% ipython --no-banner

In [1]: import numpy as np

In [2]: from numpy import linalg as LA

In [3]: np.set_printoptions(suppress=True, linewidth=100)

In [4]: rng = np.random.default_rng(68)

In [5]: ang = np.sort(rng.uniform(-2, 2, 40))

In [6]: X = np.c_[ang, ang ** 2, ang ** 3] @ np.array([[1, 0, 3, 0, 3], [1, 3, 0, 2, 0], [2, 1, 0, 3, 0]])

In [7]: X.round(1) + 0
Out[7]: 
array([[-13.8,   4. ,  -6. , -15.7,  -6. ],
       [ -8.3,   3.7,  -5. ,  -8.5,  -5. ],
       [ -7.9,   3.7,  -4.9,  -8. ,  -4.9],
       [ -7.3,   3.6,  -4.8,  -7.2,  -4.8],
       [ -5.8,   3.3,  -4.4,  -5.3,  -4.4],
       [ -5.4,   3.2,  -4.3,  -4.9,  -4.3],
       [ -5.1,   3.2,  -4.2,  -4.5,  -4.2],
       [ -4.4,   3. ,  -4. ,  -3.7,  -4. ],
       [ -3.9,   2.8,  -3.9,  -3.1,  -3.9],
       [ -3.1,   2.5,  -3.5,  -2.2,  -3.5],
       [ -3. ,   2.5,  -3.5,  -2. ,  -3.5],
       [ -2.8,   2.4,  -3.4,  -1.9,  -3.4],
       [ -1.9,   1.9,  -2.9,  -0.9,  -2.9],
       [ -1.1,   1.3,  -2.3,  -0.2,  -2.3],
       [ -0.4,   0.5,  -1.3,   0.1,  -1.3],
       [ -0.3,   0.3,  -0.9,   0.1,  -0.9],
       [ -0.1,   0. ,  -0.3,   0. ,  -0.3],
       [ -0.1,   0. ,  -0.2,   0. ,  -0.2],
       [  0. ,   0. ,   0.1,   0. ,   0.1],
       [  0.1,   0. ,   0.2,   0. ,   0.2],
       [  0.1,   0. ,   0.3,   0. ,   0.3],
       [  0.2,   0.1,   0.5,   0.1,   0.5],
       [  0.2,   0.1,   0.5,   0.1,   0.5],
       [  0.3,   0.2,   0.7,   0.2,   0.7],
       [  0.4,   0.3,   0.9,   0.2,   0.9],
       [  0.8,   0.7,   1.3,   0.7,   1.3],
       [  1. ,   0.9,   1.5,   0.9,   1.5],
       [  1.2,   1.1,   1.7,   1.2,   1.7],
       [  1.3,   1.2,   1.7,   1.3,   1.7],
       [  1.8,   1.8,   2.1,   2. ,   2.1],
       [  2.3,   2.2,   2.3,   2.6,   2.3],
       [  4. ,   4. ,   3. ,   5. ,   3. ],
       [  4.2,   4.2,   3.1,   5.3,   3.1],
       [  5.9,   5.9,   3.6,   7.8,   3.6],
       [  8.7,   8.5,   4.2,  12. ,   4.2],
       [  9.2,   9. ,   4.3,  12.7,   4.3],
       [ 14. ,  13.2,   5. ,  19.8,   5. ],
       [ 16.3,  15.2,   5.4,  23.4,   5.4],
       [ 19.3,  17.8,   5.7,  27.9,   5.7],
       [ 19.6,  18. ,   5.7,  28.4,   5.7]])

In [8]: idx = X[:, 0] > np.median(X[:, 0])

In [9]: f = X[idx].mean(axis=0) - X[~idx].mean(axis=0)

In [10]: f.round(1)
Out[10]: array([ 9.3,  3.1,  5.7, 11. ,  5.7])

In [11]: np.argsort(-np.abs(f).round(6), kind="stable")
Out[11]: array([3, 0, 2, 4, 1])

In [12]: idx.astype(int)
Out[12]: 
array([0, 0, 0, 0, 0, 0, 0, 0, 0, 0, 0, 0, 0, 0, 0, 0, 0, 0, 0, 0, 1, 1, 1, 1, 1, 1, 1, 1, 1, 1, 1,
       1, 1, 1, 1, 1, 1, 1, 1, 1])

In [13]: round((((X - X.mean(axis=0)) @ f > 0) == idx).mean(), 1)
Out[13]: np.float64(0.8)

In [14]: cent = np.sign(np.array([[2, 2, 1, 3], [2, 1, 1, 2], [2, 0, 1, 2], [2, 0, 2, 3]]))

In [15]: A2 = (np.tril(cent, -1) + np.eye(4)) @ (np.triu(cent, 1) + np.eye(4))

In [16]: ev = np.array([1, 3, -1, -3])

In [17]: feats = np.rint(A2 * ev @ LA.inv(A2)) + 0

In [18]: feats
Out[18]: 
array([[ 3.,  2., -2., -2.],
       [ 4.,  5., -4., -4.],
       [ 4.,  2., -1., -4.],
       [ 4.,  2.,  2., -7.]])

In [19]: def softmax(z):
    ...:     e = np.exp(z - z.max(axis=-1, keepdims=True))
    ...:     return e / e.sum(axis=-1, keepdims=True)
    ...: 

In [20]: np.round(softmax(feats).sum(axis=1), 1)
Out[20]: array([1., 1., 1., 1.])

In [21]: np.round(softmax(feats[2]), 1) + 0
Out[21]: array([0.9, 0.1, 0. , 0. ])

In [22]: S = feats @ feats.T / np.sqrt(4)

In [23]: softmax(S).round(6).argmax(axis=1)
Out[23]: array([1, 1, 1, 3])

In [24]: np.round(softmax(S), 1) + 0
Out[24]: 
array([[0. , 1. , 0. , 0. ],
       [0. , 1. , 0. , 0. ],
       [0. , 0.5, 0. , 0.5],
       [0. , 0. , 0. , 1. ]])

In [25]: np.round(softmax(S)[2] @ feats, 1)
Out[25]: array([ 4. ,  3.5, -1. , -5.5])

In [26]: x0 = np.array([-4, -2, 5, 4])

In [27]: y = feats @ x0

In [28]: c, lr = np.zeros(4), 1 / LA.norm(feats, 2) ** 2

In [29]: for i in range(5):
    ...:     c -= lr * feats.T @ (feats @ c - y)
    ...:     if i % 1 == 0: print(i, round(LA.norm(feats @ c - y), 1))
    ...: 
0 13.6
1 11.3
2 9.4
3 7.9
4 6.6

In [30]: round(float(LA.cond(feats)), 1)
Out[30]: 136.2

In [31]: M = np.load("layer15.npy")

In [32]: M
Out[32]: 
array([[ 0,  3, -1,  1, -1, -2,  2,  0, -3,  2, -4, -1],
       [-3,  0,  0,  4, -1, -1, -2, -2,  0, -2,  3,  1],
       [ 1,  0,  0,  0,  1, -2,  1,  3,  2,  0,  1, -2],
       [-1, -4,  0,  0, -2,  1, -2, -4,  1, -3,  1, -4],
       [ 1,  1, -1,  2,  0,  0,  3, -1, -1,  0, -2,  1],
       [ 2,  1,  2, -1,  0,  0,  0, -1, -1,  1, -1,  3],
       [-2,  2, -1,  2, -3,  0,  0, -2,  1,  1, -4, -1],
       [ 0,  2, -3,  4,  1,  1,  2,  0,  0,  3, -1, -3],
       [ 3,  0, -2, -1,  1,  1, -1,  0,  0,  2, -3,  1],
       [-2,  2,  0,  3,  0, -1, -1, -3, -2,  0, -1,  2],
       [ 4, -3, -1, -1,  2,  1,  4,  1,  3,  1,  0,  1],
       [ 1, -1,  2,  4, -1, -3,  1,  3, -1, -2, -1,  0]])

In [33]: x0 = np.array([5, 2, 2, 3, 0, 1, 5, 2, 3, 3, 1, 0])

In [34]: y = M @ x0

In [35]: y
Out[35]: array([  8, -21,  21, -35,  19,  10,  -4,  29,   7, -16,  44,  17])

In [36]: np.round(LA.solve(M, M[:, 1]), 1) + 0
Out[36]: array([0., 1., 0., 0., 0., 0., 0., 0., 0., 0., 0., 0.])

In [37]: np.round(LA.solve(M, y), 1) + 0
Out[37]: array([5., 2., 2., 3., 0., 1., 5., 2., 3., 3., 1., 0.])

In [38]: x0 = np.array([-1, -1, -2, -1, -1, -2, -1, 2, -2, -2, -1, -1])

In [39]: x0 @ M @ x0
Out[39]: np.int64(0)

In [40]: np.round(LA.eigvals(M).real, 1) + 0
Out[40]: array([0., 0., 0., 0., 0., 0., 0., 0., 0., 0., 0., 0.])

In [41]: O = LA.solve(np.eye(12) - M, np.eye(12) + M)

In [42]: round(LA.det(O), 1)
Out[42]: np.float64(1.0)

In [43]: np.round(O @ O.T, 1) + 0
Out[43]: 
array([[1., 0., 0., 0., 0., 0., 0., 0., 0., 0., 0., 0.],
       [0., 1., 0., 0., 0., 0., 0., 0., 0., 0., 0., 0.],
       [0., 0., 1., 0., 0., 0., 0., 0., 0., 0., 0., 0.],
       [0., 0., 0., 1., 0., 0., 0., 0., 0., 0., 0., 0.],
       [0., 0., 0., 0., 1., 0., 0., 0., 0., 0., 0., 0.],
       [0., 0., 0., 0., 0., 1., 0., 0., 0., 0., 0., 0.],
       [0., 0., 0., 0., 0., 0., 1., 0., 0., 0., 0., 0.],
       [0., 0., 0., 0., 0., 0., 0., 1., 0., 0., 0., 0.],
       [0., 0., 0., 0., 0., 0., 0., 0., 1., 0., 0., 0.],
       [0., 0., 0., 0., 0., 0., 0., 0., 0., 1., 0., 0.],
       [0., 0., 0., 0., 0., 0., 0., 0., 0., 0., 1., 0.],
       [0., 0., 0., 0., 0., 0., 0., 0., 0., 0., 0., 1.]])

In [44]: x0 = np.array([1, -2, -1, 0, -2, -2, -2, 0, 1, -2, 2, -2])

In [45]: y = M @ x0

In [46]: c, lr = np.zeros(12), 1 / LA.norm(M, 2) ** 2

In [47]: for i in range(10):
    ...:     c -= lr * M.T @ (M @ c - y)
    ...:     if i % 2 == 0: print(i, round(LA.norm(M @ c - y), 1))
    ...: 
0 13.3
2 7.4
4 5.6
6 4.7
8 4.2

In [48]: round(float(LA.cond(M)), 1)
Out[48]: 12.0

In [49]: c.round(1)
Out[49]: array([-0.2, -2.3,  0.4,  0.2, -0.9, -0.8, -1.5,  0.3,  1. , -2. ,  1.2, -2.2])

In [50]: A2 = LA.invert(M)
Traceback (most recent call last):
  Cell In[50], line 1
    A2 = LA.invert(M)
AttributeError: module 'numpy.linalg' has no attribute 'invert'


In [51]: A2 = LA.inv(M)

In [52]: np.round(LA.inv(A2), 1) + 0
Out[52]: 
array([[ 0.,  3., -1.,  1., -1., -2.,  2.,  0., -3.,  2., -4., -1.],
       [-3.,  0.,  0.,  4., -1., -1., -2., -2.,  0., -2.,  3.,  1.],
       [ 1.,  0.,  0.,  0.,  1., -2.,  1.,  3.,  2.,  0.,  1., -2.],
       [-1., -4.,  0.,  0., -2.,  1., -2., -4.,  1., -3.,  1., -4.],
       [ 1.,  1., -1.,  2.,  0.,  0.,  3., -1., -1.,  0., -2.,  1.],
       [ 2.,  1.,  2., -1.,  0.,  0.,  0., -1., -1.,  1., -1.,  3.],
       [-2.,  2., -1.,  2., -3.,  0.,  0., -2.,  1.,  1., -4., -1.],
       [ 0.,  2., -3.,  4.,  1.,  1.,  2.,  0.,  0.,  3., -1., -3.],
       [ 3.,  0., -2., -1.,  1.,  1., -1.,  0.,  0.,  2., -3.,  1.],
       [-2.,  2.,  0.,  3.,  0., -1., -1., -3., -2.,  0., -1.,  2.],
       [ 4., -3., -1., -1.,  2.,  1.,  4.,  1.,  3.,  1.,  0.,  1.],
       [ 1., -1.,  2.,  4., -1., -3.,  1.,  3., -1., -2., -1.,  0.]])

In [53]: (np.abs(A2) > 1e-9).astype(int)
Out[53]: 
array([[0, 1, 1, 1, 1, 1, 1, 1, 1, 1, 1, 1],
       [1, 0, 1, 1, 1, 1, 1, 1, 1, 1, 1, 1],
       [1, 1, 0, 1, 1, 1, 1, 1, 1, 1, 1, 1],
       [1, 1, 1, 0, 1, 1, 1, 1, 1, 1, 1, 1],
       [1, 1, 1, 1, 0, 1, 1, 1, 1, 1, 1, 1],
       [1, 1, 1, 1, 1, 0, 1, 1, 1, 1, 1, 1],
       [1, 1, 1, 1, 1, 1, 0, 1, 1, 1, 1, 1],
       [1, 1, 1, 1, 1, 1, 1, 0, 1, 1, 1, 1],
       [1, 1, 1, 1, 1, 1, 1, 1, 0, 1, 1, 1],
       [1, 1, 1, 1, 1, 1, 1, 1, 1, 0, 1, 1],
       [1, 1, 1, 1, 1, 1, 1, 1, 1, 1, 0, 1],
       [1, 1, 1, 1, 1, 1, 1, 1, 1, 1, 1, 0]])

In [54]: np.round(M @ A2, 1) + 0
Out[54]: 
array([[1., 0., 0., 0., 0., 0., 0., 0., 0., 0., 0., 0.],
       [0., 1., 0., 0., 0., 0., 0., 0., 0., 0., 0., 0.],
       [0., 0., 1., 0., 0., 0., 0., 0., 0., 0., 0., 0.],
       [0., 0., 0., 1., 0., 0., 0., 0., 0., 0., 0., 0.],
       [0., 0., 0., 0., 1., 0., 0., 0., 0., 0., 0., 0.],
       [0., 0., 0., 0., 0., 1., 0., 0., 0., 0., 0., 0.],
       [0., 0., 0., 0., 0., 0., 1., 0., 0., 0., 0., 0.],
       [0., 0., 0., 0., 0., 0., 0., 1., 0., 0., 0., 0.],
       [0., 0., 0., 0., 0., 0., 0., 0., 1., 0., 0., 0.],
       [0., 0., 0., 0., 0., 0., 0., 0., 0., 1., 0., 0.],
       [0., 0., 0., 0., 0., 0., 0., 0., 0., 0., 1., 0.],
       [0., 0., 0., 0., 0., 0., 0., 0., 0., 0., 0., 1.]])

In [55]: round(float(LA.det(M) * LA.det(A2)), 1)
Out[55]: 1.0

In [56]: A2.round(1) + 0
Out[56]: 
array([[ 0. ,  0.2,  0.2,  0.1,  0.2,  0.3, -0.1,  0. ,  0.2, -0.3, -0.1,  0. ],
       [-0.2,  0. ,  0.3,  0. ,  0.4,  0.2,  0. ,  0. ,  0. , -0.1, -0.3, -0.1],
       [-0.2, -0.3,  0. ,  0. , -0.1,  0.2,  0. ,  0.1, -0.2,  0.2,  0. ,  0.1],
       [-0.1,  0. ,  0. ,  0. ,  0. ,  0. ,  0. ,  0.1,  0. ,  0. ,  0. ,  0.1],
       [-0.2, -0.4,  0.1,  0. ,  0. , -0.2, -0.1,  0. ,  0. ,  0.5,  0. ,  0. ],
       [-0.3, -0.2, -0.2,  0. ,  0.2,  0. ,  0. ,  0.1,  0. , -0.1, -0.2,  0. ],
       [ 0.1,  0. ,  0. ,  0. ,  0.1,  0. ,  0. ,  0. , -0.2,  0. ,  0.1,  0. ],
       [ 0. ,  0. , -0.1, -0.1,  0. , -0.1,  0. ,  0. ,  0. , -0.1,  0. ,  0.1],
       [-0.2,  0. ,  0.2,  0. ,  0. ,  0. ,  0.2,  0. ,  0. ,  0.1,  0. ,  0. ],
       [ 0.3,  0.1, -0.2,  0. , -0.5,  0.1,  0. ,  0.1, -0.1,  0. ,  0.3,  0. ],
       [ 0.1,  0.3,  0. ,  0. ,  0. ,  0.2, -0.1,  0. ,  0. , -0.3,  0. , -0.1],
       [ 0. ,  0.1, -0.1, -0.1,  0. ,  0. ,  0. , -0.1,  0. ,  0. ,  0.1,  0. ]])

In [57]: round(LA.cond(M), 1)
Out[57]: np.float64(12.0)

In [58]: np.allclose(A2, M.T)
Out[58]: False
